$ python -q
>>> import numpy as np
>>> from numpy import linalg as LA
>>> np.set_printoptions(precision=3, suppress=True, linewidth=160)
>>> W0 = np.loadtxt("w.csv", delimiter=",")
>>> print(W0)
[[83.  2.  3.]
 [ 5. 71.  4.]
 [ 3.  5. 70.]]
>>> rng = np.random.default_rng(26838)
>>> z = rng.permutation(3)
>>> print(z)
[2 0 1]
>>> other = W0[z][:, z]
>>> print(np.diag(other))
[70. 83. 71.]
>>> print(np.round(LA.det(other), 3), round(LA.det(W0[z]), 3))
409610.0 409610.0
>>> print(other)
[[70.  3.  5.]
 [ 3. 83.  2.]
 [ 4.  5. 71.]]
>>> print(np.allclose(other, W0))
False
>>> print(np.trace(other))
224.0
>>> F = np.load("arr.npy")
>>> print(F)
[[-0.008  0.061  0.057]
 [-0.029 -0.007 -0.003]
 [ 2.599  3.347 -1.82 ]
 [ 0.052 -0.003 -0.035]
 [ 2.448  3.437 -2.041]
 [ 0.011  0.006  0.183]
 [ 2.592  3.468 -2.079]
 [-0.073 -0.105 -0.092]
 [ 0.984  1.43  -0.872]
 [ 2.836  3.508 -1.942]
 [ 2.557  3.537 -1.916]
 [ 0.951  1.397 -0.792]
 [ 1.459  2.023 -1.224]]
>>> x = np.array([0, -3, 2])
>>> rhs = F @ x
>>> print(rhs)
[ -0.069   0.015 -13.681  -0.061 -14.393   0.348 -14.562   0.131  -6.034 -14.408 -14.443  -5.775  -8.517]
>>> print(np.round(LA.lstsq(F, rhs)[0], 3) + 0)
[ 0. -3.  2.]
>>> rhs = rhs + 0.05 * rng.normal(size=13)
>>> print(rhs)
[ -0.044   0.065 -13.635   0.005 -14.409   0.354 -14.514   0.094  -6.058 -14.433 -14.488  -5.749  -8.572]
>>> coef, *_ = LA.lstsq(F, rhs)
>>> print(np.round(F.T @ (rhs - F @ coef), 3) + 0)
[0. 0. 0.]
>>> print([round(float(LA.norm(LA.solve(F.T @ F + lam * np.eye(3), F.T @ rhs))), 2) for lam in (0, 1, 10, 100)])
[3.66, 3.0, 2.8, 1.69]
>>> print(round(float(LA.norm(rhs - F @ coef)), 3))
0.14
>>> z = rng.permutation(3)
>>> other = F[:, z] * rng.choice([-1, 1], 3)
>>> print(other)
[[-0.008 -0.057 -0.061]
 [-0.029  0.003  0.007]
 [ 2.599  1.82  -3.347]
 [ 0.052  0.035  0.003]
 [ 2.448  2.041 -3.437]
 [ 0.011 -0.183 -0.006]
 [ 2.592  2.079 -3.468]
 [-0.073  0.092  0.105]
 [ 0.984  0.872 -1.43 ]
 [ 2.836  1.942 -3.508]
 [ 2.557  1.916 -3.537]
 [ 0.951  0.792 -1.397]
 [ 1.459  1.224 -2.023]]
>>> left, _, Vh = LA.svd(F.T @ other)
>>> print(z)
[0 2 1]
>>> Q, evecs = LA.qr(F[:, :1])[0], LA.qr(F[:, 1:])[0]
>>> sigma = LA.svd(Q.T @ evecs, compute_uv=False)
>>> print((sigma > 0.9).sum())
1
>>> print(np.degrees(np.arccos(sigma.clip(0, 1))))
[2.902]
>>> cov = F.T @ F
>>> print(LA.matrix_rank(cov))
3
>>> print(round(np.trace(cov), 3), round(float((F ** 2).sum()), 3))
128.195 128.195
>>> print(LA.eigvalsh(cov)[::-1])
[128.018   0.133   0.044]
>>> X = np.load("test10.npy")
>>> print(X)
[[-0.464  2.3    0.5  ]
 [-2.59   1.     2.6  ]
 [-1.088 -0.3    1.1  ]
 [ 1.82   0.5   -1.8  ]
 [-0.684  1.5    0.7  ]
 [ 0.179  0.1   -0.2  ]
 [-1.694  0.2    1.7  ]
 [ 0.123 -0.5   -0.2  ]
 [ 1.637  0.4   -1.6  ]
 [ 3.619 -1.3   -3.6  ]
 [-0.574  1.2    0.6  ]
 [ 0.102  0.8   -0.1  ]
 [ 2.2    0.5   -2.2  ]
 [-1.415 -0.4    1.4  ]
 [ 0.726 -1.3   -0.7  ]
 [ 0.159 -0.3   -0.1  ]
 [-1.798 -0.2    1.8  ]
 [-1.434 -0.5    1.5  ]
 [-0.539 -0.8    0.5  ]
 [-0.043 -1.6    0.1  ]
 [ 0.402 -1.9   -0.4  ]
 [-0.71   0.9    0.7  ]
 [-1.759 -0.1    1.7  ]]
>>> print(round(float(LA.norm(X) ** 2 / LA.norm(X, 2) ** 2), 3))
1.225
>>> print(round(float(LA.norm(X[14], 1)), 3), round(float(LA.norm(X[14], np.inf)), 3))
2.726 1.3
>>> print(LA.norm(X, axis=0))
[6.903 4.819 6.885]
>>> print(np.round(LA.norm(X[14] - X[2]), 3))
2.744
>>> cent = X[[20, 15]].astype(float)
>>> for _ in range(3):
...     z = LA.norm(X[:, None] - cent, axis=-1).argmin(axis=1)
...     cent = np.array([X[z == j].mean(axis=0) for j in range(2)])
... 
>>> print(z)
[1 1 1 0 1 1 1 1 0 0 1 1 0 1 0 1 1 1 1 1 0 1 1]
>>> print(cent)
[[ 1.734 -0.517 -1.717]
 [-0.837  0.194  0.841]]
>>> print(LA.matrix_rank(X, rtol=0.1))
2
>>> print(round(np.log10(LA.cond(X))))
2
>>> Ac = X - X.mean(axis=0)
>>> evecs = LA.svd(Ac)[2][:2]
>>> other = Ac - Ac @ evecs.T @ evecs
>>> print(np.round(LA.norm(other) / LA.norm(Ac), 3))
0.011
>>> print((Ac @ evecs.T).std(axis=0))
[2.035 0.971]
>>> print(np.round(np.cov(Ac @ evecs.T, rowvar=False), 3) + 0)
[[4.33  0.   ]
 [0.    0.985]]
>>> print(LA.norm(other, axis=1).round(6).argmax())
7
>>> print(np.round(other.std(axis=0), 3) + 0)
[0.017 0.    0.017]
>>> print(np.diag(evecs.T @ evecs))
[0.502 1.    0.498]
>>> u = np.array([-2, -2, 0, 1])
>>> A = u[np.abs(np.subtract.outer(np.arange(4), np.arange(4)))]
>>> print(A)
[[-2 -2  0  1]
 [-2 -2 -2  0]
 [ 0 -2 -2 -2]
 [ 1  0 -2 -2]]
>>> print(LA.cond(A) > 100)
True
>>> print(LA.matrix_rank(A, rtol=0.1))
3
>>> print(np.argsort(-LA.norm(A, axis=0).round(6), kind="stable")[:3])
[1 2 0]
>>> evals, evecs = LA.eigh(A)
>>> x = np.array([-5, -1, 1, 0])
>>> print(evecs * np.maximum(evals, 0) @ evecs.T)
[[ 0.1 -0.2  0.2 -0.1]
 [-0.2  0.4 -0.4  0.2]
 [ 0.2 -0.4  0.4 -0.2]
 [-0.1  0.2 -0.2  0.1]]
>>> print(LA.eigvalsh(A[1:, 1:]))
[-4.828 -2.     0.828]
>>> print((np.sign(evecs[:, -1].round(6)) == np.sign(evecs[0, -1].round(6))).astype(int))
[1 0 1 0]
>>> print(evecs * np.abs(evals) @ evecs.T)
[[ 2.2  1.6  0.4 -1.2]
 [ 1.6  2.8  1.2  0.4]
 [ 0.4  1.2  2.8  1.6]
 [-1.2  0.4  1.6  2.2]]
>>> print(round(float(x @ A @ x / (x @ x)), 3), round(evals[0], 3), round(evals[-1], 3))
-2.593 -5.0 1.0
>>> print(x @ A @ x)
-70
>>> arr = np.array([[0, -1, -5], [4, 3, -1], [1, 0, -4]])
>>> print(arr)
[[ 0 -1 -5]
 [ 4  3 -1]
 [ 1  0 -4]]
>>> T = np.stack([arr, 2 * arr, arr[::-1]])
>>> print(np.einsum("bij,cij->bc", T, T))
[[ 69 138  66]
 [138 276 132]
 [ 66 132  69]]
>>> print(LA.matrix_rank(T.reshape(3, -1)))
2
>>> print((T @ arr.T).shape)
(3, 3, 3)
>>> print(LA.norm(T, axis=(1, 2)))
[ 8.307 16.613  8.307]
>>> z = rng.permutation(3)
>>> print(z)
[0 2 1]
>>> other = arr[z][:, z]
>>> print(np.round(np.sort(np.abs(LA.eigvals(other))), 3) + 0)
[0.    1.303 2.303]
>>> print(np.round(LA.det(other), 3), round(float(LA.det(arr[z])), 3))
0.0 0.0
>>> print(np.diag(other))
[ 0 -4  3]
>>> print(np.allclose(other, arr))
False
